% ipython --no-banner

In [1]: import numpy as np

In [2]: np.set_printoptions(precision=2, suppress=True, linewidth=100, legacy="1.25")

In [3]: m1 = np.load("out1.npy")

In [4]: m1
Out[4]: 
array([[ 0.91, -0.1 ,  0.12, -0.19, -0.04, -0.15],
       [-0.1 ,  0.55, -0.19,  0.03, -0.14, -0.43],
       [ 0.12, -0.19,  0.58,  0.44, -0.03, -0.04],
       [-0.19,  0.03,  0.44,  0.47, -0.03, -0.14],
       [-0.04, -0.14, -0.03, -0.03,  0.95, -0.15],
       [-0.15, -0.43, -0.04, -0.14, -0.15,  0.54]])

In [5]: np.round(np.trace(np.linalg.pinv(m1) @ m1), 2)
Out[5]: 4.0

In [6]: np.abs(np.diag(np.linalg.qr(m1)[1])) > 1e-9
Out[6]: array([ True,  True,  True,  True, False, False])

In [7]: np.allclose(m1[:-1].T @ np.linalg.lstsq(m1[:-1].T, m1[-1])[0], m1[-1])
Out[7]: True

In [8]: np.linalg.lstsq(m1[:-1].T, m1[-1])[2]
Out[8]: 4

In [9]: x0 = np.array([-1, -2, -3, -2, 3, -3])

In [10]: m1 @ x0
Out[10]: array([-0.36,  0.35, -2.34, -1.79,  3.77, -0.67])

In [11]: A2 = np.array([[1, 1], [3, 4]])

In [12]: data = np.kron(np.eye(2, dtype=int), A2)

In [13]: data
Out[13]: 
array([[1, 1, 0, 0],
       [3, 4, 0, 0],
       [0, 0, 1, 1],
       [0, 0, 3, 4]])

In [14]: # splits into 2 blocks

In [15]: W1 = np.array([[1, 2, 2, 0, 0, 1],
    ...:     [2, 2, 0, 0, 2, 0],
    ...:     [2, 2, 0, 2, 2, 1],
    ...:     [1, 0, 2, 1, 2, 0]])

In [16]: beta = np.array([-4, -2, -3, -3, 1, -3])

In [17]: hid = np.maximum(data @ W1 + beta, 0)

In [18]: np.linalg.matrix_rank(hid)
Out[18]: 4

In [19]: W2 = np.array([[4, 0, 5], [1, 0, 4], [1, 2, 2], [3, 5, 5], [5, 2, 1], [2, 0, 0]])

In [20]: hid @ W2
Out[20]: 
array([[ 17,   6,  11],
       [ 88,  24,  98],
       [ 25,  10,   5],
       [129,  75, 106]])

In [21]: rng = np.random.default_rng(30732)

In [22]: lab = rng.permutation(4)

In [23]: A2 = data[:, lab] * rng.choice([-1, 1], 4)

In [24]: A2
Out[24]: 
array([[-1, -1,  0,  0],
       [-3, -4,  0,  0],
       [ 0,  0,  1, -1],
       [ 0,  0,  3, -4]])

In [25]: left, _, VT = np.linalg.svd(data.T @ A2)

In [26]: lab
Out[26]: array([0, 1, 2, 3])

In [27]: np.round(left @ VT, 2) + 0
Out[27]: 
array([[-1.,  0.,  0.,  0.],
       [ 0., -1.,  0.,  0.],
       [ 0.,  0.,  1.,  0.],
       [ 0.,  0.,  0., -1.]])
